$ ipython --no-banner

In [1]: import numpy as np

In [2]: from numpy import linalg as LA

In [3]: np.set_printoptions(precision=1, suppress=True, linewidth=200, floatmode="fixed")

In [4]: A = np.load("sample2.npy")

In [5]: A
Out[5]: 
array([[0, 3, 0, 0],
       [3, 0, 0, 0],
       [0, 0, 0, 3],
       [0, 0, 3, 0]])

In [6]: round(float(LA.det(A[::-1])), 1)
Out[6]: 81.0

In [7]: round(float(LA.det(2 * A)), 1), round(float(LA.det(A)), 1)
Out[7]: (1296.0, 81.0)

In [8]: np.round(np.poly(A), 1) + 0
Out[8]: array([  1.0,   0.0, -18.0,   0.0,  81.0])

In [9]: np.einsum("ii->", A)
Out[9]: np.int64(0)

In [10]: LA.eigvals(A)
Out[10]: array([ 3.0, -3.0,  3.0, -3.0])

In [11]: round(float(LA.det(A.T)), 1)
Out[11]: 81.0

In [12]: round(LA.eigvals(A).sum().real, 1)
Out[12]: np.float64(-0.0)

In [13]: other = A / np.sqrt((A ** 2).mean(axis=1, keepdims=True))

In [14]: LA.matrix_rank(other) == LA.matrix_rank(A)
Out[14]: np.True_

In [15]: other = LA.inv(A)

In [16]: other
Out[16]: 
array([[0.0, 0.3, 0.0, 0.0],
       [0.3, 0.0, 0.0, 0.0],
       [0.0, 0.0, 0.0, 0.3],
       [0.0, 0.0, 0.3, 0.0]])

In [17]: (np.abs(other) > 1e-9).astype(int)
Out[17]: 
array([[0, 1, 0, 0],
       [1, 0, 0, 0],
       [0, 0, 0, 1],
       [0, 0, 1, 0]])

In [18]: rng = np.random.default_rng(304320)

In [19]: idx = rng.permutation(4)

In [20]: idx
Out[20]: array([3, 2, 0, 1])

In [21]: other = A[idx][:, idx]

In [22]: np.trace(other)
Out[22]: np.int64(0)

In [23]: data = np.load("arr.npy")

In [24]: data
Out[24]: 
array([[0, 0, 0, 0, 0, 0, 0, 0],
       [0, 0, 1, 0, 0, 0, 0, 0],
       [0, 1, 0, 0, 0, 0, 1, 0],
       [0, 0, 0, 0, 0, 0, 0, 1],
       [0, 0, 0, 0, 0, 1, 1, 1],
       [0, 0, 0, 0, 1, 0, 0, 0],
       [0, 0, 1, 0, 1, 0, 0, 1],
       [0, 0, 0, 1, 1, 0, 1, 0]])

In [25]: # splits into 2 blocks

In [26]: np.allclose(data @ data.T, data.T @ data)
Out[26]: True

In [27]: np.round(np.sort(np.abs(LA.eigvals(data))), 1) + 0
Out[27]: array([0.0, 0.0, 0.6, 0.8, 1.1, 1.6, 1.8, 2.4])

In [28]: round(np.abs(LA.eigvals(data)).max(), 1)
Out[28]: np.float64(2.4)

In [29]: data @ data
Out[29]: 
array([[0, 0, 0, 0, 0, 0, 0, 0],
       [0, 1, 0, 0, 0, 0, 1, 0],
       [0, 0, 2, 0, 1, 0, 0, 1],
       [0, 0, 0, 1, 1, 0, 1, 0],
       [0, 0, 1, 1, 3, 0, 1, 1],
       [0, 0, 0, 0, 0, 1, 1, 1],
       [0, 1, 0, 1, 1, 1, 3, 1],
       [0, 0, 1, 0, 1, 1, 1, 3]])

In [30]: np.allclose(data, data.T)
Out[30]: True
